In [1]: import numpy as np

In [2]: np.set_printoptions(precision=1, suppress=True, linewidth=100, legacy="1.25")

In [3]: out = np.array([[2]])

In [4]: W2 = np.array([[5, 0, 3, -5, 1],
   ...:     [3, -5, -1, 4, 4],
   ...:     [4, 3, -4, -2, 1],
   ...:     [-1, -1, 0, -2, 2],
   ...:     [5, 0, 5, -2, -1]])

In [5]: M = np.block([[out, np.zeros((1, 5))], [np.zeros((5, 1)), W2]])

In [6]: M
Out[6]: 
array([[ 2.,  0.,  0.,  0.,  0.,  0.],
       [ 0.,  5.,  0.,  3., -5.,  1.],
       [ 0.,  3., -5., -1.,  4.,  4.],
       [ 0.,  4.,  3., -4., -2.,  1.],
       [ 0., -1., -1.,  0., -2.,  2.],
       [ 0.,  5.,  0.,  5., -2., -1.]])

In [7]: # splits into 2 blocks

In [8]: rng = np.random.default_rng(4884)

In [9]: out = M + rng.integers(-2, 3, (6, 5)) @ rng.integers(-2, 3, (5, 6))

In [10]: out
Out[10]: 
array([[  4.,  -7.,   0.,  -3.,   3.,  -6.],
       [ -4.,   3.,   6.,   8., -14.,   0.],
       [  6.,   3.,  -9.,   1.,   8.,   2.],
       [  3.,   6.,  -5.,  -7.,   5.,   2.],
       [  7.,  -2.,   1.,  -2.,   7.,   1.],
       [ -2.,   9.,   5.,   8.,  -6.,   3.]])

In [11]: out - M
Out[11]: 
array([[ 2., -7.,  0., -3.,  3., -6.],
       [-4., -2.,  6.,  5., -9., -1.],
       [ 6.,  0., -4.,  2.,  4., -2.],
       [ 3.,  2., -8., -3.,  7.,  1.],
       [ 7., -1.,  2., -2.,  9., -1.],
       [-2.,  4.,  5.,  3., -4.,  4.]])
